$ ipython --no-banner

In [1]: import numpy as np

In [2]: np.set_printoptions(precision=3, suppress=True, linewidth=200, floatmode="fixed")

In [3]: E = np.loadtxt("w.csv", delimiter=",")

In [4]: E
Out[4]: 
array([[ 0.309,  0.000, -0.951,  0.000],
       [ 0.000,  1.000,  0.000,  0.000],
       [ 0.951,  0.000,  0.309,  0.000],
       [ 0.000,  0.000,  0.000,  1.000]])

In [5]: np.linalg.norm(E, axis=1)
Out[5]: array([1.000, 1.000, 1.000, 1.000])

In [6]: J = np.loadtxt("block19.csv", delimiter=",")

In [7]: J
Out[7]: 
array([[  0.058,  -6.276,   1.181,   1.702],
       [  0.027,  -6.181,   1.182,   1.692],
       [ -0.405,  -4.760,   1.177,   1.517],
       [ -0.839,  -2.981,   1.097,   1.219],
       [ -0.734,   0.265,   0.362,   0.112],
       [ -0.224,   0.277,   0.055,  -0.088],
       [ -0.036,  -0.972,   0.368,   0.914],
       [ -1.323,  -1.811,   1.637,   2.998],
       [-12.858,   0.267,   9.990,  14.378],
       [-18.852,   2.619,  13.958,  19.436],
       [-21.402,   3.731,  15.614,  21.517]])

In [8]: left, sigma, vt = np.linalg.svd(J)

In [9]: V = vt[:(sigma > 1e-8).sum()]

In [10]: rng = np.random.default_rng(299)

In [11]: x0 = J[7] + -3 * J[3] + rng.integers(2) * np.eye(4)[2]

In [12]: x0
Out[12]: array([ 1.193,  7.131, -0.653, -0.659])

In [13]: print(np.diag(V.T @ V))
[0.812 0.988 0.247 0.953]

In [14]: np.linalg.matrix_rank(np.vstack([J, x0]))
Out[14]: np.int64(4)

In [15]: np.round(np.linalg.norm(x0 - V.T @ V @ x0), 3)
Out[15]: np.float64(0.868)

In [16]: arr = np.load("dump.npy")

In [17]: arr
Out[17]: 
array([[-15.952, -19.945,  -5.983,   3.989],
       [-11.608, -14.889,  -4.473,   2.939],
       [ -7.282,  -9.732,  -2.949,   1.769],
       [ -5.448,  -7.481,  -2.291,   1.214],
       [ -5.263,  -7.250,  -2.224,   1.155],
       [ -3.900,  -5.528,  -1.725,   0.704],
       [ -2.944,  -4.282,  -1.367,   0.363],
       [ -2.519,  -3.714,  -1.204,   0.203],
       [ -1.410,  -2.149,  -0.757,  -0.241],
       [ -1.174,  -1.791,  -0.653,  -0.337],
       [ -1.102,  -1.678,  -0.620,  -0.366],
       [ -0.494,  -0.640,  -0.292,  -0.472],
       [ -0.449,  -0.563,  -0.262,  -0.448],
       [ -0.268,  -0.297,  -0.146,  -0.282],
       [ -0.260,  -0.287,  -0.141,  -0.274],
       [ -0.226,  -0.245,  -0.121,  -0.237],
       [ -0.170,  -0.180,  -0.090,  -0.177],
       [  0.281,   0.267,   0.133,   0.263],
       [  0.511,   0.475,   0.234,   0.454],
       [  1.216,   1.090,   0.523,   0.958],
       [  1.292,   1.156,   0.553,   1.007],
       [  4.986,   4.355,   1.927,   2.851],
       [  5.857,   5.116,   2.239,   3.203],
       [  5.951,   5.199,   2.273,   3.240],
       [  6.568,   5.740,   2.493,   3.477],
       [  6.981,   6.102,   2.639,   3.632],
       [ 11.633,  10.222,   4.273,   5.196],
       [ 13.623,  11.999,   4.966,   5.795],
       [ 14.337,  12.639,   5.213,   6.002],
       [ 25.667,  22.880,   9.112,   8.915],
       [ 31.168,  27.898,  10.992,  10.157]])

In [18]: rank = np.linalg.matrix_rank(arr)

In [19]: rank
Out[19]: np.int64(3)

In [20]: ns = np.linalg.svd(arr)[2][rank:].T

In [21]: [int(np.linalg.matrix_rank(np.delete(arr, i, axis=0))) for i in range(31)]
Out[21]: 
[3,
 3,
 3,
 3,
 3,
 3,
 3,
 3,
 3,
 3,
 3,
 3,
 3,
 3,
 3,
 3,
 3,
 3,
 3,
 3,
 3,
 3,
 3,
 3,
 3,
 3,
 3,
 3,
 3,
 3,
 3]

In [22]: print(ns[:, 0] / ns[np.abs(ns[:, 0]).round(6).argmax(), 0])
[-0.000 -0.333  1.000 -0.167]

In [23]: print([int(np.linalg.matrix_rank(arr[:i])) for i in range(1, len(arr) + 1)])
[1, 2, 3, 3, 3, 3, 3, 3, 3, 3, 3, 3, 3, 3, 3, 3, 3, 3, 3, 3, 3, 3, 3, 3, 3, 3, 3, 3, 3, 3, 3]
